In [1]: import numpy as np

In [2]: from numpy import linalg as LA

In [3]: np.set_printoptions(precision=3, suppress=True, linewidth=120, floatmode="fixed")

In [4]: M = np.loadtxt("dump.csv", delimiter=",")

In [5]: M
Out[5]: 
array([[10.000,  0.000,  0.000,  1.000,  2.000,  2.000],
       [ 2.000, 13.000, -2.000,  2.000, -2.000,  1.000],
       [ 0.000, -2.000,  2.000, -2.000,  1.000,  2.000],
       [ 1.000,  0.000,  2.000, 10.000,  2.000,  1.000],
       [-2.000, -2.000, -1.000, -2.000,  1.000,  2.000],
       [ 0.000,  2.000, -1.000,  1.000, -1.000, 23.000]])

In [6]: rng = np.random.default_rng(32918)

In [7]: Y = M + rng.integers(-2, 3, (6, 4)) @ rng.integers(-2, 3, (4, 6))

In [8]: Y
Out[8]: 
array([[ 6.000,  2.000,  4.000, -3.000, 12.000,  4.000],
       [11.000, 12.000, -9.000,  6.000, -4.000, -6.000],
       [ 2.000, -2.000,  5.000,  2.000, -2.000,  2.000],
       [-2.000,  2.000,  6.000,  8.000,  6.000,  3.000],
       [-8.000, -9.000, -2.000, -4.000,  5.000,  7.000],
       [ 0.000,  1.000, -5.000, -1.000,  0.000, 22.000]])

In [9]: np.abs(Y - M).sum(axis=1)
Out[9]: array([26.000, 30.000, 12.000, 17.000, 25.000,  9.000])

In [10]: Y - M
Out[10]: 
array([[-4.000,  2.000,  4.000, -4.000, 10.000,  2.000],
       [ 9.000, -1.000, -7.000,  4.000, -2.000, -7.000],
       [ 2.000,  0.000,  3.000,  4.000, -3.000,  0.000],
       [-3.000,  2.000,  4.000, -2.000,  4.000,  2.000],
       [-6.000, -7.000, -1.000, -2.000,  4.000,  5.000],
       [ 0.000, -1.000, -4.000, -2.000,  1.000, -1.000]])

In [11]: cov = M.T @ M

In [12]: np.trace(cov), (M ** 2).sum()
Out[12]: (np.float64(976.0), np.float64(976.0))

In [13]: LA.matrix_rank(cov)
Out[13]: np.int64(6)

In [14]: (M @ M.T).shape
Out[14]: (6, 6)

In [15]: mat = np.loadtxt("test16.csv", delimiter=",")

In [16]: mat
Out[16]: 
array([[0.300, 2.000, 3.000, 0.000, 2.000, 2.000, 3.000, 1.000, 0.000, 3.000],
       [1.000, 1.300, 0.000, 0.000, 2.000, 1.000, 1.000, 3.000, 2.000, 1.000],
       [0.000, 3.000, 3.300, 3.000, 3.000, 2.000, 0.000, 3.000, 0.000, 3.000],
       [3.000, 3.000, 0.000, 0.300, 2.000, 0.000, 2.000, 0.000, 0.000, 1.000],
       [1.000, 1.000, 2.000, 2.000, 0.300, 2.000, 1.000, 1.000, 2.000, 1.000],
       [3.000, 3.000, 0.000, 2.000, 3.000, 0.300, 3.000, 2.000, 2.000, 1.000],
       [1.000, 3.000, 1.000, 3.000, 0.000, 1.000, 1.300, 2.000, 2.000, 3.000],
       [3.000, 2.000, 0.000, 3.000, 1.000, 1.000, 1.000, 3.300, 0.000, 0.000],
       [0.000, 1.000, 2.000, 2.000, 3.000, 2.000, 0.000, 0.000, 1.300, 0.000],
       [0.000, 2.000, 3.000, 0.000, 2.000, 2.000, 3.000, 1.000, 0.000, 3.300]])

In [17]: Y = mat / LA.norm(mat, axis=1, keepdims=True)

In [18]: cov = Y @ Y.T

In [19]: np.argwhere(np.triu(np.abs(cov) > 0.95, 1))
Out[19]: array([[0, 9]])

In [20]: (cov - 2 * np.eye(10)).round(6).argmax(axis=1)
Out[20]: array([9, 5, 6, 5, 6, 3, 4, 5, 2, 0])

In [21]: LA.norm(Y, axis=1)
Out[21]: array([1.000, 1.000, 1.000, 1.000, 1.000, 1.000, 1.000, 1.000, 1.000, 1.000])

In [22]: u, r1 = M[4], M[2]

In [23]: u @ r1
Out[23]: np.float64(11.0)

In [24]: p = (u @ r1) / (u @ u) * u

In [25]: np.round((r1 - p) @ u, 3)
Out[25]: np.float64(-0.0)

In [26]: LA.matrix_rank(np.outer(u, r1))
Out[26]: np.int64(1)

In [27]: cov = mat.T @ mat

In [28]: (mat @ mat.T).shape
Out[28]: (10, 10)

In [29]: round(float(np.trace(cov)), 3), (mat ** 2).sum()
Out[29]: (361.1, np.float64(361.1))

In [30]: LA.eigvalsh(cov)[::-1]
Out[30]: array([252.485,  42.841,  26.408,  13.910,  10.079,   8.806,   5.140,   1.211,   0.216,   0.002])

In [31]: vec = np.array([0, -1, 0, -3, -1, -3, 3, 2, 1, -2])

In [32]: LA.norm(mat @ vec) <= LA.norm(mat, 2) * LA.norm(vec) + 1e-9
Out[32]: np.True_

In [33]: (mat * vec).sum(axis=1)
Out[33]: array([ -5.000,   2.700, -21.000,  -1.900,  -8.300,   0.100, -11.100,  -5.400, -14.700,  -5.600])

In [34]: mat * vec
Out[34]: 
array([[ 0.000, -2.000,  0.000, -0.000, -2.000, -6.000,  9.000,  2.000,  0.000, -6.000],
       [ 0.000, -1.300,  0.000, -0.000, -2.000, -3.000,  3.000,  6.000,  2.000, -2.000],
       [ 0.000, -3.000,  0.000, -9.000, -3.000, -6.000,  0.000,  6.000,  0.000, -6.000],
       [ 0.000, -3.000,  0.000, -0.900, -2.000, -0.000,  6.000,  0.000,  0.000, -2.000],
       [ 0.000, -1.000,  0.000, -6.000, -0.300, -6.000,  3.000,  2.000,  2.000, -2.000],
       [ 0.000, -3.000,  0.000, -6.000, -3.000, -0.900,  9.000,  4.000,  2.000, -2.000],
       [ 0.000, -3.000,  0.000, -9.000, -0.000, -3.000,  3.900,  4.000,  2.000, -6.000],
       [ 0.000, -2.000,  0.000, -9.000, -1.000, -3.000,  3.000,  6.600,  0.000, -0.000],
       [ 0.000, -1.000,  0.000, -6.000, -3.000, -6.000,  0.000,  0.000,  1.300, -0.000],
       [ 0.000, -2.000,  0.000, -0.000, -2.000, -6.000,  9.000,  2.000,  0.000, -6.600]])

In [35]: (mat @ vec).argmax()
Out[35]: np.int64(1)

In [36]: mat @ np.ones(10)
Out[36]: array([16.300, 12.300, 20.300, 11.300, 13.300, 19.300, 17.300, 14.300, 11.300, 16.300])

In [37]: mat @ np.eye(10)[6]
Out[37]: array([3.000, 1.000, 0.000, 2.000, 1.000, 3.000, 1.300, 1.000, 0.000, 3.000])

In [38]: mat @ vec
Out[38]: array([ -5.000,   2.700, -21.000,  -1.900,  -8.300,   0.100, -11.100,  -5.400, -14.700,  -5.600])
